In [1]: import numpy as np

In [2]: np.set_printoptions(suppress=True, linewidth=140)

In [3]: m1 = np.loadtxt("run9.csv", delimiter=",")

In [4]: m1
Out[4]: 
array([[-13.43, -11.77,   1.11],
       [ 44.24,  14.08,   7.13],
       [-13.89,  23.08,  26.23],
       [ -0.99,   0.24,  55.88],
       [ -2.66,  11.35,   8.95],
       [  3.89,  13.52,   6.68],
       [-51.84,  -4.76, -20.79],
       [  0.66,  18.38,  28.03],
       [-21.25,   7.79,  -7.66],
       [ -6.56,   6.04,  -3.04],
       [ -5.48,  -3.19, -10.2 ],
       [ -1.25,   3.45,  -3.76],
       [  5.13,  -7.93,  21.55],
       [  1.61,   2.8 , -15.26],
       [ 31.73,  13.55, -16.96],
       [-12.73,  -1.9 ,  -6.26],
       [-24.98,  -6.52,   7.14],
       [ 15.44,  -6.33,  14.78],
       [-22.88,  -4.62,  -2.54]])

In [5]: D = np.linalg.norm(m1[:, None] - m1[None], axis=-1)

In [6]: (D + 1e9 * np.eye(19)).round(6).argmin(axis=1)
Out[6]: array([15, 14,  7,  7,  5,  4, 18,  2, 15, 11, 15,  9, 17, 10,  1, 10, 18, 12, 16])

In [7]: np.flatnonzero(D[4] < D.mean() / 2)
Out[7]: array([ 4,  5,  9, 11])

In [8]: D[4].round(6).argsort(kind="stable")[:4]
Out[8]: array([ 4,  5,  9, 11])

In [9]: D.shape
Out[9]: (19, 19)

In [10]: np.unravel_index(D.round(6).argmax(), D.shape)
Out[10]: (np.int64(1), np.int64(6))

In [11]: D[:5, :5].round(2)
Out[11]: 
array([[ 0.  , 63.48, 42.96, 57.43, 26.68],
       [63.48,  0.  , 61.85, 67.93, 47.01],
       [42.96, 61.85,  0.  , 39.59, 23.71],
       [57.43, 67.93, 39.59,  0.  , 48.26],
       [26.68, 47.01, 23.71, 48.26,  0.  ]])

In [12]: D.mean(axis=1).argmax()
Out[12]: np.int64(6)

In [13]: M2 = np.c_[m1[:, :2] @ np.array([[1, 1], [-1, -1]]), np.array([1, 3, 1, 3, 1, 2, 2, 2, 1, 3, 1, 3, 1, 2, 2, 1, 2, 3, 0])]

In [14]: M2.round(2)
Out[14]: 
array([[ -1.66,  -1.66,   1.  ],
       [ 30.16,  30.16,   3.  ],
       [-36.97, -36.97,   1.  ],
       [ -1.23,  -1.23,   3.  ],
       [-14.01, -14.01,   1.  ],
       [ -9.63,  -9.63,   2.  ],
       [-47.08, -47.08,   2.  ],
       [-17.72, -17.72,   2.  ],
       [-29.04, -29.04,   1.  ],
       [-12.6 , -12.6 ,   3.  ],
       [ -2.29,  -2.29,   1.  ],
       [ -4.7 ,  -4.7 ,   3.  ],
       [ 13.06,  13.06,   1.  ],
       [ -1.19,  -1.19,   2.  ],
       [ 18.18,  18.18,   2.  ],
       [-10.83, -10.83,   1.  ],
       [-18.46, -18.46,   2.  ],
       [ 21.77,  21.77,   3.  ],
       [-18.26, -18.26,   0.  ]])

In [15]: np.round(np.linalg.norm(np.linalg.qr(m1)[0].T @ M2, axis=0) ** 2 / ((M2 ** 2).sum(axis=0) + 1e-12), 2)
Out[15]: array([1. , 1. , 0.2])

In [16]: np.linalg.matrix_rank(M2)
Out[16]: np.int64(2)

In [17]: np.round(np.linalg.lstsq(m1, M2[:, 0])[0], 2) + 0
Out[17]: array([ 1., -1.,  0.])

In [18]: np.linalg.matrix_rank(np.c_[m1, M2])
Out[18]: np.int64(4)

In [19]: labels = m1[:, 2] > np.median(m1[:, 2])

In [20]: r0 = m1[labels].mean(axis=0) - m1[~labels].mean(axis=0)

In [21]: r0.round(2)
Out[21]: array([13.19,  5.91, 28.13])

In [22]: labels.astype(int)
Out[22]: array([0, 1, 1, 1, 1, 1, 0, 1, 0, 0, 0, 0, 1, 0, 0, 0, 1, 1, 0])

In [23]: ((m1 - m1.mean(axis=0)) @ r0 > 0).astype(int)
Out[23]: array([0, 1, 1, 1, 1, 1, 0, 1, 0, 0, 0, 0, 1, 0, 0, 0, 0, 1, 0])

In [24]: data = np.loadtxt("case14.csv", delimiter=",")

In [25]: data
Out[25]: 
array([[ 0., -4., -6.],
       [ 0.,  0., -8.],
       [ 0.,  0.,  0.]])

In [26]: np.linalg.cond(data) > 100
Out[26]: np.True_

In [27]: np.argsort(-np.linalg.norm(data, axis=0).round(6), kind="stable")[:3]
Out[27]: array([2, 1, 0])

In [28]: np.linalg.matrix_rank(data, rtol=0.1)
Out[28]: np.int64(2)

In [29]: np.allclose(data[:-1].T @ np.linalg.lstsq(data[:-1].T, data[-1])[0], data[-1])
Out[29]: True

In [30]: np.unique(data.round(6), axis=0).shape
Out[30]: (3, 3)

In [31]: np.linalg.lstsq(data[:-1].T, data[-1])[2]
Out[31]: np.int32(2)

In [32]: r = np.linalg.matrix_rank(data)

In [33]: r
Out[33]: np.int64(2)

In [34]: ns = np.linalg.svd(data)[2][r:].T

In [35]: ns[:, 0] / ns[np.abs(ns[:, 0]).round(6).argmax(), 0]
Out[35]: array([ 1., -0., -0.])

In [36]: np.allclose(data @ ns, 0)
Out[36]: True

In [37]: [int(np.linalg.matrix_rank(np.delete(data, i, axis=0))) for i in range(3)]
Out[37]: [1, 1, 2]

In [38]: ns.shape
Out[38]: (3, 1)

In [39]: [int(np.linalg.matrix_rank(data[:, :j + 1])) for j in range(3)]
Out[39]: [0, 1, 2]

In [40]: np.linalg.matrix_rank(data.T @ data), np.linalg.matrix_rank(data @ data.T)
Out[40]: (np.int64(2), np.int64(2))

In [41]: ns @ ns.T
Out[41]: 
array([[1., 0., 0.],
       [0., 0., 0.],
       [0., 0., 0.]])

In [42]: cov = data.T @ data

In [43]: np.trace(cov), (data ** 2).sum()
Out[43]: (np.float64(116.0), np.float64(116.0))

In [44]: np.round(np.linalg.eigvalsh(cov)[::-1], 2)
Out[44]: array([106.37,   9.63,   0.  ])

In [45]: cov
Out[45]: 
array([[  0.,   0.,   0.],
       [  0.,  16.,  24.],
       [  0.,  24., 100.]])

In [46]: np.round(np.linalg.svd(data, compute_uv=False) ** 2, 2)
Out[46]: array([106.37,   9.63,   0.  ])

In [47]: U, sv, vt = np.linalg.svd(data)

In [48]: np.argmax(sv[:-1] / (sv[1:] + 1e-6)) + 1
Out[48]: np.int64(2)

In [49]: sv.round(2)
Out[49]: array([10.31,  3.1 ,  0.  ])

In [50]: M2 = U[:, :2] @ np.diag(sv[:2]) @ vt[:2]

In [51]: np.linalg.matrix_rank(M2)
Out[51]: np.int64(2)

In [52]: round(np.abs(data - M2).max(), 2)
Out[52]: np.float64(0.0)

In [53]: np.round(np.linalg.norm(data - M2, 2), 2), sv[2]
Out[53]: (np.float64(0.0), np.float64(0.0))

In [54]: M2 = np.array([[-3, -2], [0, 0]])

In [55]: basis = np.array([[3]])

In [56]: F = np.block([[M2, np.zeros((2, 1))], [np.zeros((1, 2)), basis]])

In [57]: F
Out[57]: 
array([[-3., -2.,  0.],
       [ 0.,  0.,  0.],
       [ 0.,  0.,  3.]])

In [58]: np.round(np.sort(np.linalg.eigvals(F)), 2)
Out[58]: array([-3.,  0.,  3.])

In [59]: r0 = np.array([-1, 2, 1])

In [60]: np.convolve(F[0], r0)
Out[60]: array([ 3., -4., -7., -2.,  0.])

In [61]: M2 = np.array([[-2, -2, 4]])

In [62]: M = M2.T @ M2

In [63]: M
Out[63]: 
array([[ 4,  4, -8],
       [ 4,  4, -8],
       [-8, -8, 16]])

In [64]: # looks like rank 1

In [65]: rng = np.random.default_rng(65)

In [66]: labels = rng.permutation(3)

In [67]: labels
Out[67]: array([2, 1, 0])

In [68]: M2 = M[labels][:, labels]

In [69]: np.round(np.sort(np.abs(np.linalg.eigvals(M2))), 2) + 0
Out[69]: array([ 0.,  0., 24.])

In [70]: M2
Out[70]: 
array([[16, -8, -8],
       [-8,  4,  4],
       [-8,  4,  4]])

In [71]: np.trace(M2)
Out[71]: np.int64(24)

In [72]: round(float(np.linalg.det(M2)), 2), round(float(np.linalg.det(M[labels])), 2)
Out[72]: (0.0, 0.0)

In [73]: np.allclose(M2, M)
Out[73]: False

In [74]: J = np.load("block12.npy")

In [75]: J
Out[75]: 
array([[ 2,  2, -2],
       [ 2,  2,  2],
       [-2,  2,  2]])

In [76]: (J - J.T) / 2
Out[76]: 
array([[0., 0., 0.],
       [0., 0., 0.],
       [0., 0., 0.]])

In [77]: (J + J.T) / 2
Out[77]: 
array([[ 2.,  2., -2.],
       [ 2.,  2.,  2.],
       [-2.,  2.,  2.]])

In [78]: np.round(np.abs(np.linalg.eigvals(J)).max(), 2)
Out[78]: np.float64(4.0)

In [79]: J @ J
Out[79]: 
array([[12,  4, -4],
       [ 4, 12,  4],
       [-4,  4, 12]])

In [80]: vals, evecs = np.linalg.eigh(J)

In [81]: x = np.array([0, 3, 1])

In [82]: np.round(np.linalg.eigvalsh(J[1:, 1:]), 2)
Out[82]: array([0., 4.])

In [83]: np.abs(J).sum(axis=1).max(), round(np.abs(vals).max(), 2)
Out[83]: (np.int64(6), np.float64(4.0))

In [84]: x @ J @ x / (x @ x), vals[0], round(vals[-1], 2)
Out[84]: (np.float64(3.2), np.float64(-2.0), np.float64(4.0))

In [85]: x @ J @ x
Out[85]: np.int64(32)

In [86]: np.round(evecs * np.abs(vals) @ evecs.T, 2)
Out[86]: 
array([[ 3.33,  0.67, -0.67],
       [ 0.67,  3.33,  0.67],
       [-0.67,  0.67,  3.33]])

In [87]: vals, evecs = np.linalg.eigh(J)

In [88]: np.round(evecs @ np.diag(vals) @ evecs.T, 2)
Out[88]: 
array([[ 2.,  2., -2.],
       [ 2.,  2.,  2.],
       [-2.,  2.,  2.]])

In [89]: np.round(evecs.T @ J @ evecs, 2) + 0
Out[89]: 
array([[-2.,  0.,  0.],
       [ 0.,  4.,  0.],
       [ 0.,  0.,  4.]])

In [90]: np.unique(vals.round(6) + 0, return_counts=True)[1]
Out[90]: array([1, 2])

In [91]: np.round(evecs.T @ evecs, 2) + 0
Out[91]: 
array([[1., 0., 0.],
       [0., 1., 0.],
       [0., 0., 1.]])

In [92]: vals.sum(), np.trace(J)
Out[92]: (np.float64(6.0), np.int64(6))

In [93]: A = np.loadtxt("sample13.csv", delimiter=",")

In [94]: A.round(2)
Out[94]: 
array([[ 0.87,  0.5 ,  0.  ],
       [-0.5 ,  0.87,  0.  ],
       [ 0.  ,  0.  ,  1.  ]])

In [95]: np.round((A + A.T) / 2, 2)
Out[95]: 
array([[0.87, 0.  , 0.  ],
       [0.  , 0.87, 0.  ],
       [0.  , 0.  , 1.  ]])

In [96]: round(float(np.linalg.det(A)), 2)
Out[96]: 1.0

In [97]: np.allclose(A, A.T)
Out[97]: False

In [98]: np.round(np.sort(np.abs(np.linalg.eigvals(A))), 2)
Out[98]: array([1., 1., 1.])

In [99]: round(np.trace(A), 2)
Out[99]: np.float64(2.73)

In [100]: np.round(np.linalg.matrix_power(A, 4), 2)
Out[100]: 
array([[-0.5 ,  0.87,  0.  ],
       [-0.87, -0.5 ,  0.  ],
       [ 0.  ,  0.  ,  1.  ]])

In [101]: round(np.abs(np.linalg.eigvals(A)).max(), 2)
Out[101]: np.float64(1.0)

In [102]: np.round(A @ A, 2)
Out[102]: 
array([[ 0.5 ,  0.87,  0.  ],
       [-0.87,  0.5 ,  0.  ],
       [ 0.  ,  0.  ,  1.  ]])

In [103]: np.round((A - A.T) / 2, 2)
Out[103]: 
array([[ 0. ,  0.5,  0. ],
       [-0.5,  0. ,  0. ],
       [ 0. ,  0. ,  0. ]])

In [104]: K = np.array([[2, 4, 1, 0], [0, 0, -3, 2], [-4, -3, -1, -4], [5, -5, 4, 0]])

In [105]: K[-1] = K[0] + 2 * K[1]

In [106]: K
Out[106]: 
array([[ 2,  4,  1,  0],
       [ 0,  0, -3,  2],
       [-4, -3, -1, -4],
       [ 2,  4, -5,  4]])

In [107]: U, sv, vt = np.linalg.svd(K)

In [108]: evecs = vt[:(sv > 1e-8).sum()]

In [109]: x = K[3] + -2 * K[1] + rng.integers(2) * np.eye(4)[2]

In [110]: x
Out[110]: array([2., 4., 2., 0.])

In [111]: np.linalg.matrix_rank(np.vstack([K, x]))
Out[111]: np.int64(4)

In [112]: np.round(np.diag(evecs.T @ evecs), 2)
Out[112]: array([0.4 , 0.9 , 0.9 , 0.79])

In [113]: np.allclose(evecs.T @ evecs @ x, x)
Out[113]: False

In [114]: U, sv, vt = np.linalg.svd(K)

In [115]: np.argmax(sv[:-1] / (sv[1:] + 1e-6)) + 1
Out[115]: np.int64(3)

In [116]: M2 = U[:, :3] @ np.diag(sv[:3]) @ vt[:3]

In [117]: np.linalg.matrix_rank(M2)
Out[117]: np.int64(3)

In [118]: np.round(np.abs(K - M2).max(), 2)
Out[118]: np.float64(0.0)

In [119]: M2.round(2) + 0
Out[119]: 
array([[ 2.,  4.,  1.,  0.],
       [ 0.,  0., -3.,  2.],
       [-4., -3., -1., -4.],
       [ 2.,  4., -5.,  4.]])

In [120]: np.round(np.linalg.norm(K - M2, 2), 2), np.round(sv[3], 2)
Out[120]: (np.float64(0.0), np.float64(0.0))

In [121]: r = np.linalg.matrix_rank(K)

In [122]: r
Out[122]: np.int64(3)

In [123]: ns = np.linalg.svd(K)[2][r:].T

In [124]: np.linalg.matrix_rank(K.T @ K), np.linalg.matrix_rank(K @ K.T)
Out[124]: (np.int64(3), np.int64(3))

In [125]: np.round(ns[:, 0] / ns[np.abs(ns[:, 0]).round(6).argmax(), 0], 2)
Out[125]: array([ 1. , -0.4, -0.4, -0.6])

In [126]: ns.shape
Out[126]: (4, 1)
